>>> import numpy as np
>>> np.set_printoptions(precision=2, suppress=True, linewidth=140)
>>> arr = np.load("test0.npy")
>>> arr
array([[ 0,  0,  0,  0],
       [-2, -1, -4, -2],
       [ 0,  0,  0,  0],
       [ 0,  0,  2,  1]])
>>> arr.sum(axis=1)
array([ 0, -9,  0,  3])
>>> arr.sum(axis=0)
array([-2, -1, -2, -1])
>>> np.abs(arr).max()
np.int64(4)
>>> np.diff(arr, axis=0)
array([[-2, -1, -4, -2],
       [ 2,  1,  4,  2],
       [ 0,  0,  2,  1]])
>>> np.unravel_index(np.abs(arr).argmax(), arr.shape)
(np.int64(1), np.int64(2))
>>> np.count_nonzero(arr)
np.int64(6)
>>> out = np.array([[0, 0], [2, 2]])
>>> W2 = np.array([[-1, 2], [0, 2]])
>>> A = np.kron(out, W2)
>>> A
array([[ 0,  0,  0,  0],
       [ 0,  0,  0,  0],
       [-2,  4, -2,  4],
       [ 0,  4,  0,  4]])
>>> left, s, Vt = np.linalg.svd(A)
>>> s
array([8.26, 1.94, 0.  , 0.  ])
>>> out = left[:, :2] @ np.diag(s[:2]) @ Vt[:2]
>>> round(float(np.linalg.norm(A - out) / np.linalg.norm(A)), 2)
0.0
>>> round(float(np.abs(A - out).max()), 2)
0.0
>>> np.round(np.linalg.norm(A - out, 2), 2), s[2]
(np.float64(0.0), np.float64(0.0))
>>> left, s, Vt = np.linalg.svd(A)
>>> V = Vt[:(s > 1e-8).sum()]
>>> rng = np.random.default_rng(41307)
>>> x = A[0] + -3 * A[2] + rng.integers(2) * np.eye(4)[0]
>>> x
array([  7., -12.,   6., -12.])
>>> np.diag(V.T @ V)
array([0.5, 0.5, 0.5, 0.5])
